In [1]: import numpy as np

In [2]: import numpy.linalg as la

In [3]: np.set_printoptions(precision=1, suppress=True, linewidth=200)

In [4]: J = np.load("mat.npy")

In [5]: print(J)
[[0 1 0 0 1]
 [1 4 1 2 4]
 [0 1 0 0 1]
 [1 2 0 2 2]
 [3 6 2 2 6]
 [4 4 3 3 6]
 [0 0 0 0 0]
 [1 2 0 2 2]
 [0 3 1 0 3]
 [0 3 1 0 3]
 [0 0 0 0 0]
 [0 1 0 0 1]
 [3 2 3 1 4]
 [0 3 1 0 3]
 [1 3 0 2 3]
 [0 1 0 0 1]
 [2 2 1 0 2]
 [1 2 0 2 2]
 [0 0 0 0 0]
 [0 1 0 0 1]
 [1 1 2 1 3]]

In [6]: ang = np.radians(72)

In [7]: Rm = np.eye(5)

In [8]: Rm[4, 4] = Rm[2, 2] = np.cos(ang)

In [9]: Rm[4, 2], Rm[2, 4] = -np.sin(ang), np.sin(ang)

In [10]: print(Rm)
[[ 1.   0.   0.   0.   0. ]
 [ 0.   1.   0.   0.   0. ]
 [ 0.   0.   0.3  0.   1. ]
 [ 0.   0.   0.   1.   0. ]
 [ 0.   0.  -1.   0.   0.3]]

In [11]: A2 = J @ Rm.T

In [12]: print(np.allclose(la.norm(J, axis=1), la.norm(A2, axis=1)))
True

In [13]: print(np.allclose(J @ J.T, A2 @ A2.T))
True

In [14]: print(np.abs(A2 - J).max(axis=0))
[0.  0.  4.3 0.  7. ]

In [15]: print(la.svd(J, compute_uv=False), la.svd(A2, compute_uv=False))
[19.3  4.5  3.7  1.8  0.5] [19.3  4.5  3.7  1.8  0.5]

In [16]: print(round(la.det(Rm), 1), round(float(np.trace(Rm)), 1))
1.0 3.6

In [17]: Ac = J - J.mean(axis=0)

In [18]: evecs = la.svd(Ac)[2][:1]

In [19]: A2 = Ac - Ac @ evecs.T @ evecs

In [20]: print(np.diag(evecs.T @ evecs))
[0.1 0.3 0.1 0.1 0.4]

In [21]: print(np.cov(Ac @ evecs.T, rowvar=False))
7.1155714050317975

In [22]: O, Rm = la.qr(J)

In [23]: print(np.round(O.T @ O, 1) + 0)
[[1. 0. 0. 0. 0.]
 [0. 1. 0. 0. 0.]
 [0. 0. 1. 0. 0.]
 [0. 0. 0. 1. 0.]
 [0. 0. 0. 0. 1.]]

In [24]: print(np.round(O @ Rm, 1) + 0)
[[0. 1. 0. 0. 1.]
 [1. 4. 1. 2. 4.]
 [0. 1. 0. 0. 1.]
 [1. 2. 0. 2. 2.]
 [3. 6. 2. 2. 6.]
 [4. 4. 3. 3. 6.]
 [0. 0. 0. 0. 0.]
 [1. 2. 0. 2. 2.]
 [0. 3. 1. 0. 3.]
 [0. 3. 1. 0. 3.]
 [0. 0. 0. 0. 0.]
 [0. 1. 0. 0. 1.]
 [3. 2. 3. 1. 4.]
 [0. 3. 1. 0. 3.]
 [1. 3. 0. 2. 3.]
 [0. 1. 0. 0. 1.]
 [2. 2. 1. 0. 2.]
 [1. 2. 0. 2. 2.]
 [0. 0. 0. 0. 0.]
 [0. 1. 0. 0. 1.]
 [1. 1. 2. 1. 3.]]

In [25]: print(O.round(1) + 0)
[[ 0.  -0.1  0.   0.1  0.3]
 [-0.2 -0.4  0.  -0.3 -0.4]
 [ 0.  -0.1  0.   0.1  0.3]
 [-0.2 -0.1 -0.3 -0.3  0. ]
 [-0.5 -0.3 -0.1  0.3 -0.3]
 [-0.6  0.2  0.1 -0.2  0.1]
 [ 0.   0.   0.   0.   0. ]
 [-0.2 -0.1 -0.3 -0.3  0. ]
 [ 0.  -0.4  0.3  0.1  0. ]
 [ 0.  -0.4  0.3  0.1  0. ]
 [ 0.   0.   0.   0.   0. ]
 [ 0.  -0.1  0.   0.1  0.3]
 [-0.5  0.3  0.4  0.1  0.1]
 [ 0.  -0.4  0.3  0.1  0. ]
 [-0.2 -0.2 -0.3 -0.2  0.3]
 [ 0.  -0.1  0.   0.1  0.3]
 [-0.3  0.1 -0.1  0.6  0.1]
 [-0.2 -0.1 -0.3 -0.3  0. ]
 [ 0.   0.   0.   0.   0. ]
 [ 0.  -0.1  0.   0.1  0.3]
 [-0.2  0.   0.5 -0.4  0.3]]

In [26]: print(np.round(abs(Rm[0, 0]), 1), np.round(la.norm(J[:, 0]), 1))
6.6 6.6

In [27]: print(np.allclose(Rm.T @ Rm, J.T @ J))
True

In [28]: print(O.shape, Rm.shape)
(21, 5) (5, 5)

In [29]: print(round(float(np.trace(O @ O.T)), 1))
5.0

In [30]: print(np.abs(np.diag(Rm)))
[6.6 7.3 2.7 2.7 0.9]

In [31]: feats = np.load("layer19.npy")

In [32]: print(feats)
[[  0   0   0   0   0   0   0   0   0]
 [  6 -10   6   2   6  -8  -8   4  -6]
 [ -6  10  -6  -2  -6   8   8  -4   6]
 [  0   0   0   0   0   0   0   0   0]
 [  3  -5   3   1   3  -4  -4   2  -3]
 [  0   0   0   0   0   0   0   0   0]
 [  3  -5   3   1   3  -4  -4   2  -3]
 [ -6  10  -6  -2  -6   8   8  -4   6]
 [ -3   5  -3  -1  -3   4   4  -2   3]
 [  6 -10   6   2   6  -8  -8   4  -6]
 [  6 -10   6   2   6  -8  -8   4  -6]
 [ -3   5  -3  -1  -3   4   4  -2   3]
 [ -6  10  -6  -2  -6   8   8  -4   6]
 [ -6  10  -6  -2  -6   8   8  -4   6]]

In [33]: x0 = np.array([-3, 6, -9, -9, 6, 4, 6, 8, 1])

In [34]: h = np.maximum(feats @ x0, 0)

In [35]: print(h)
[  0   0 168   0   0   0   0 168  84   0   0  84 168 168]

In [36]: print(np.maximum(feats @ x0, 0) - np.maximum(-feats @ x0, 0))
[   0 -168  168    0  -84    0  -84  168   84 -168 -168   84  168  168]

In [37]: print(feats.T @ h)
[-4536  7560 -4536 -1512 -4536  6048  6048 -3024  4536]

In [38]: Uu, s, vt = la.svd(feats, full_matrices=False)

In [39]: print(np.abs(Uu[:, 0]).round(6).argmax())
1

In [40]: arr = np.loadtxt("a.csv", delimiter=",")

In [41]: print(arr)
[[ 2.  1.  0.  2.]
 [ 4.  4.  1.  5.]
 [ 7.  6.  4.  6.]
 [ 8.  8.  7.  8.]
 [10.  9. 10. 11.]
 [11.  9. 10. 13.]
 [12.  9. 12. 13.]
 [13. 12. 13. 14.]
 [14. 12. 15. 16.]
 [16. 12. 17. 17.]
 [19. 13. 18. 20.]
 [21. 13. 19. 20.]
 [23. 14. 21. 20.]
 [24. 16. 24. 21.]
 [27. 17. 26. 23.]
 [30. 18. 28. 26.]
 [32. 18. 28. 27.]
 [32. 18. 29. 29.]
 [34. 18. 29. 30.]
 [35. 19. 32. 30.]
 [35. 22. 33. 30.]
 [38. 24. 35. 31.]
 [38. 25. 35. 33.]
 [41. 28. 35. 35.]
 [41. 31. 35. 35.]
 [44. 31. 38. 38.]
 [46. 31. 39. 41.]
 [47. 31. 42. 41.]
 [48. 31. 43. 43.]
 [48. 31. 46. 45.]
 [49. 31. 47. 47.]
 [49. 32. 50. 47.]
 [49. 33. 50. 47.]
 [49. 35. 53. 48.]
 [51. 35. 53. 50.]]

In [42]: O, Rm = la.qr(arr)

In [43]: print(np.round(O.T @ O, 1) + 0)
[[1. 0. 0. 0.]
 [0. 1. 0. 0.]
 [0. 0. 1. 0.]
 [0. 0. 0. 1.]]

In [44]: print(Rm)
[[-199.1 -130.9 -187.2 -181.4]
 [   0.   -11.8   -2.8   -5.1]
 [   0.     0.    14.5    7.2]
 [   0.     0.     0.     8.2]]

In [45]: print(round(float(np.trace(O @ O.T)), 1))
4.0
